$ ipython --no-banner

In [1]: import numpy as np

In [2]: import numpy.linalg as la

In [3]: np.set_printoptions(precision=2, suppress=True, linewidth=200)

In [4]: rd = lambda a: np.round(a, 2) + 0

In [5]: m1 = np.load("case8.npy")

In [6]: m1
Out[6]: 
array([[1, 0],
       [0, 1]])

In [7]: # symmetric, so the eigenvalues are real

In [8]: Q = m1.astype(float).copy()

In [9]: for j in range(2):
   ...:     Q[:, j] -= Q[:, :j] @ (Q[:, :j].T @ Q[:, j])
   ...:     Q[:, j] /= la.norm(Q[:, j])
   ...: 

In [10]: Q.T @ m1
Out[10]: 
array([[1., 0.],
       [0., 1.]])

In [11]: Q
Out[11]: 
array([[1., 0.],
       [0., 1.]])

In [12]: Q.T @ Q
Out[12]: 
array([[1., 0.],
       [0., 1.]])

In [13]: other = m1 ** -1
Traceback (most recent call last):
  Cell In[13], line 1
    other = m1 ** -1
ValueError: Integers to negative integer powers are not allowed.


In [14]: other = la.inv(m1)

In [15]: rd(la.det(m1) * la.det(other))
Out[15]: np.float64(1.0)

In [16]: m1 @ other
Out[16]: 
array([[1., 0.],
       [0., 1.]])

In [17]: (np.abs(other) > 1e-9).astype(int)
Out[17]: 
array([[1, 0],
       [0, 1]])

In [18]: hat = np.triu(np.array([[1, -1], [0, 3]]), 1) + np.eye(2)

In [19]: other = hat @ m1 @ la.inv(hat)

In [20]: hat @ m1 - m1 @ hat
Out[20]: 
array([[0., 0.],
       [0., 0.]])

In [21]: np.trace(other), np.trace(m1)
Out[21]: (np.float64(2.0), np.int64(2))

In [22]: np.poly(other)
Out[22]: array([ 1., -2.,  1.])

In [23]: other
Out[23]: 
array([[1., 0.],
       [0., 1.]])
